>>> import numpy as np
>>> np.set_printoptions(precision=2, suppress=True, linewidth=120)
>>> tidy = lambda a: np.round(a, 2) + 0
>>> E = np.load("dump.npy")
>>> E
array([[ 62,   1,   2,   0,   3,   0,   3,   1,   2,   3,   3,   2],
       [  0,  43,   2,   3,   3,   3,   3,   2,   0,   1,   2,   0],
       [  2,   1, -38,   3,   0,   0,   1,   2,   3,   3,   3,   1],
       [  3,   1,   3,  21,   3,   0,   3,   0,   2,   3,   0,   2],
       [  1,   3,   2,   3, 103,   0,   1,   0,   2,   2,   2,   2],
       [  1,   1,   1,   2,   0,  62,   1,   1,   0,   3,   3,   0],
       [  1,   1,   1,   1,   1,   2, -20,   3,   2,   3,   2,   3],
       [  0,   0,   0,   0,   2,   3,   1,  22,   3,   3,   0,   2],
       [  2,   2,   0,   0,   0,   1,   0,   2,  82,   3,   0,   2],
       [  0,   3,   1,   0,   1,   1,   3,   1,   1, -19,   0,   0],
       [  2,   0,   1,   3,   2,   1,   0,   3,   2,   1,  62,   3],
       [  2,   1,   2,   1,   2,   2,   2,   0,   3,   2,   3,  43]])
>>> def softmax(z):
...     e = np.exp(z - z.max(axis=-1, keepdims=True))
...     return e / e.sum(axis=-1, keepdims=True)
... 
>>> print(tidy(softmax(10 * E[0])))
[1. 0. 0. 0. 0. 0. 0. 0. 0. 0. 0. 0.]
>>> tidy(softmax(E[0]))
array([1., 0., 0., 0., 0., 0., 0., 0., 0., 0., 0., 0.])
>>> tidy(softmax(E).sum(axis=1))
array([1., 1., 1., 1., 1., 1., 1., 1., 1., 1., 1., 1.])
>>> att = E @ E.T / np.sqrt(12)
>>> softmax(att)[0] @ E
array([62.,  1.,  2.,  0.,  3.,  0.,  3.,  1.,  2.,  3.,  3.,  2.])
>>> tidy(softmax(att))
array([[1., 0., 0., 0., 0., 0., 0., 0., 0., 0., 0., 0.],
       [0., 1., 0., 0., 0., 0., 0., 0., 0., 0., 0., 0.],
       [0., 0., 1., 0., 0., 0., 0., 0., 0., 0., 0., 0.],
       [0., 0., 0., 1., 0., 0., 0., 0., 0., 0., 0., 0.],
       [0., 0., 0., 0., 1., 0., 0., 0., 0., 0., 0., 0.],
       [0., 0., 0., 0., 0., 1., 0., 0., 0., 0., 0., 0.],
       [0., 0., 0., 0., 0., 0., 1., 0., 0., 0., 0., 0.],
       [0., 0., 0., 0., 0., 0., 0., 1., 0., 0., 0., 0.],
       [0., 0., 0., 0., 0., 0., 0., 0., 1., 0., 0., 0.],
       [0., 0., 0., 0., 0., 0., 0., 0., 0., 1., 0., 0.],
       [0., 0., 0., 0., 0., 0., 0., 0., 0., 0., 1., 0.],
       [0., 0., 0., 0., 0., 0., 0., 0., 0., 0., 0., 1.]])
>>> x = np.array([-2, 0, 2, -2, -1, 1, 1, -2, -3, -1, -1, 1])
>>> y = E @ x
>>> print(y)
[-132   -6 -103  -49 -114   51  -35  -52 -254   19  -81   29]
>>> tidy(np.linalg.solve(E, E[:, 8]))
array([0., 0., 0., 0., 0., 0., 0., 0., 1., 0., 0., 0.])
>>> tidy(np.linalg.solve(E.T, E[8]))
array([0., 0., 0., 0., 0., 0., 0., 0., 1., 0., 0., 0.])
>>> tidy(np.linalg.solve(E, y))
array([-2.,  0.,  2., -2., -1.,  1.,  1., -2., -3., -1., -1.,  1.])
>>> O, evecs = np.linalg.qr(E[:, :1])[0], np.linalg.qr(E[:, 1:])[0]
>>> sig = np.linalg.svd(O.T @ evecs, compute_uv=False)
>>> tidy(sig)
array([0.27])
>>> print(tidy(np.linalg.norm(O @ O.T - evecs @ evecs.T, 2)))
1.0
>>> print((sig > 0.9).sum())
0
>>> E.reshape(-1, 2)
array([[ 62,   1],
       [  2,   0],
       [  3,   0],
       [  3,   1],
       [  2,   3],
       [  3,   2],
       [  0,  43],
       [  2,   3],
       [  3,   3],
       [  3,   2],
       [  0,   1],
       [  2,   0],
       [  2,   1],
       [-38,   3],
       [  0,   0],
       [  1,   2],
       [  3,   3],
       [  3,   1],
       [  3,   1],
       [  3,  21],
       [  3,   0],
       [  3,   0],
       [  2,   3],
       [  0,   2],
       [  1,   3],
       [  2,   3],
       [103,   0],
       [  1,   0],
       [  2,   2],
       [  2,   2],
       [  1,   1],
       [  1,   2],
       [  0,  62],
       [  1,   1],
       [  0,   3],
       [  3,   0],
       [  1,   1],
       [  1,   1],
       [  1,   2],
       [-20,   3],
       [  2,   3],
       [  2,   3],
       [  0,   0],
       [  0,   0],
       [  2,   3],
       [  1,  22],
       [  3,   3],
       [  0,   2],
       [  2,   2],
       [  0,   0],
       [  0,   1],
       [  0,   2],
       [ 82,   3],
       [  0,   2],
       [  0,   3],
       [  1,   0],
       [  1,   1],
       [  3,   1],
       [  1, -19],
       [  0,   0],
       [  2,   0],
       [  1,   3],
       [  2,   1],
       [  0,   3],
       [  2,   1],
       [ 62,   3],
       [  2,   1],
       [  2,   1],
       [  2,   2],
       [  2,   0],
       [  3,   2],
       [  3,  43]])
>>> E.ravel(order="F")
array([ 62,   0,   2,   3,   1,   1,   1,   0,   2,   0,   2,   2,   1,  43,   1,   1,   3,   1,   1,   0,   2,   3,
         0,   1,   2,   2, -38,   3,   2,   1,   1,   0,   0,   1,   1,   2,   0,   3,   3,  21,   3,   2,   1,   0,
         0,   0,   3,   1,   3,   3,   0,   3, 103,   0,   1,   2,   0,   1,   2,   2,   0,   3,   0,   0,   0,  62,
         2,   3,   1,   1,   1,   2,   3,   3,   1,   3,   1,   1, -20,   1,   0,   3,   0,   2,   1,   2,   2,   0,
         0,   1,   3,  22,   2,   1,   3,   0,   2,   0,   3,   2,   2,   0,   2,   3,  82,   1,   2,   3,   3,   1,
         3,   3,   2,   3,   3,   3,   3, -19,   1,   2,   3,   2,   3,   0,   2,   3,   2,   0,   0,   0,  62,   3,
         2,   0,   1,   2,   2,   0,   3,   2,   2,   0,   3,  43])
>>> print(E.reshape(2, -1))
[[ 62   1   2   0   3   0   3   1   2   3   3   2   0  43   2   3   3   3   3   2   0   1   2   0   2   1 -38   3   0
    0   1   2   3   3   3   1   3   1   3  21   3   0   3   0   2   3   0   2   1   3   2   3 103   0   1   0   2   2
    2   2   1   1   1   2   0  62   1   1   0   3   3   0]
 [  1   1   1   1   1   2 -20   3   2   3   2   3   0   0   0   0   2   3   1  22   3   3   0   2   2   2   0   0   0
    1   0   2  82   3   0   2   0   3   1   0   1   1   3   1   1 -19   0   0   2   0   1   3   2   1   0   3   2   1
   62   3   2   1   2   1   2   2   2   0   3   2   3  43]]
>>> blk = E.reshape(12, 2, -1)
>>> np.swapaxes(blk, 1, 2)[5]
array([[ 1,  1],
       [ 1,  1],
       [ 1,  0],
       [ 2,  3],
       [ 0,  3],
       [62,  0]])
>>> np.einsum("ihd,ihd->ih", blk, blk)
array([[ 3858,    36],
       [ 1880,    18],
       [ 1458,    33],
       [  469,    26],
       [10632,    17],
       [ 3851,    20],
       [    9,   435],
       [   13,   507],
       [    9,  6741],
       [   12,   372],
       [   19,  3867],
       [   18,  1875]])
>>> rng = np.random.default_rng(79258)
>>> J = (rng.random((11, 11)) < 0.3) + np.eye(11)
>>> J /= J.sum(axis=1, keepdims=True)
>>> tidy(J)
array([[0.5 , 0.  , 0.  , 0.  , 0.  , 0.  , 0.  , 0.  , 0.5 , 0.  , 0.  ],
       [0.  , 0.25, 0.  , 0.25, 0.25, 0.  , 0.  , 0.  , 0.  , 0.25, 0.  ],
       [0.  , 0.14, 0.29, 0.  , 0.14, 0.14, 0.  , 0.  , 0.14, 0.14, 0.  ],
       [0.33, 0.  , 0.  , 0.33, 0.  , 0.  , 0.  , 0.  , 0.  , 0.  , 0.33],
       [0.  , 0.  , 0.  , 0.  , 0.17, 0.17, 0.17, 0.17, 0.17, 0.17, 0.  ],
       [0.33, 0.  , 0.  , 0.  , 0.  , 0.33, 0.  , 0.  , 0.33, 0.  , 0.  ],
       [0.  , 0.  , 0.2 , 0.  , 0.  , 0.  , 0.2 , 0.  , 0.2 , 0.2 , 0.2 ],
       [0.17, 0.  , 0.  , 0.  , 0.  , 0.  , 0.17, 0.17, 0.17, 0.17, 0.17],
       [0.  , 0.  , 0.  , 0.  , 0.2 , 0.2 , 0.2 , 0.2 , 0.2 , 0.  , 0.  ],
       [0.  , 0.2 , 0.  , 0.  , 0.2 , 0.2 , 0.  , 0.  , 0.  , 0.2 , 0.2 ],
       [0.17, 0.  , 0.17, 0.  , 0.17, 0.  , 0.17, 0.  , 0.  , 0.  , 0.33]])
>>> f = np.array([0, 2, 3, 0, 2, 4, 2, 2, 3, 1, 3])
>>> A2 = J + np.outer(f, np.eye(11)[0])
>>> tidy(A2)
array([[0.5 , 0.  , 0.  , 0.  , 0.  , 0.  , 0.  , 0.  , 0.5 , 0.  , 0.  ],
       [2.  , 0.25, 0.  , 0.25, 0.25, 0.  , 0.  , 0.  , 0.  , 0.25, 0.  ],
       [3.  , 0.14, 0.29, 0.  , 0.14, 0.14, 0.  , 0.  , 0.14, 0.14, 0.  ],
       [0.33, 0.  , 0.  , 0.33, 0.  , 0.  , 0.  , 0.  , 0.  , 0.  , 0.33],
       [2.  , 0.  , 0.  , 0.  , 0.17, 0.17, 0.17, 0.17, 0.17, 0.17, 0.  ],
       [4.33, 0.  , 0.  , 0.  , 0.  , 0.33, 0.  , 0.  , 0.33, 0.  , 0.  ],
       [2.  , 0.  , 0.2 , 0.  , 0.  , 0.  , 0.2 , 0.  , 0.2 , 0.2 , 0.2 ],
       [2.17, 0.  , 0.  , 0.  , 0.  , 0.  , 0.17, 0.17, 0.17, 0.17, 0.17],
       [3.  , 0.  , 0.  , 0.  , 0.2 , 0.2 , 0.2 , 0.2 , 0.2 , 0.  , 0.  ],
       [1.  , 0.2 , 0.  , 0.  , 0.2 , 0.2 , 0.  , 0.  , 0.  , 0.2 , 0.2 ],
       [3.17, 0.  , 0.17, 0.  , 0.17, 0.  , 0.17, 0.  , 0.  , 0.  , 0.33]])
>>> np.linalg.matrix_rank(A2 - J)
np.int64(1)
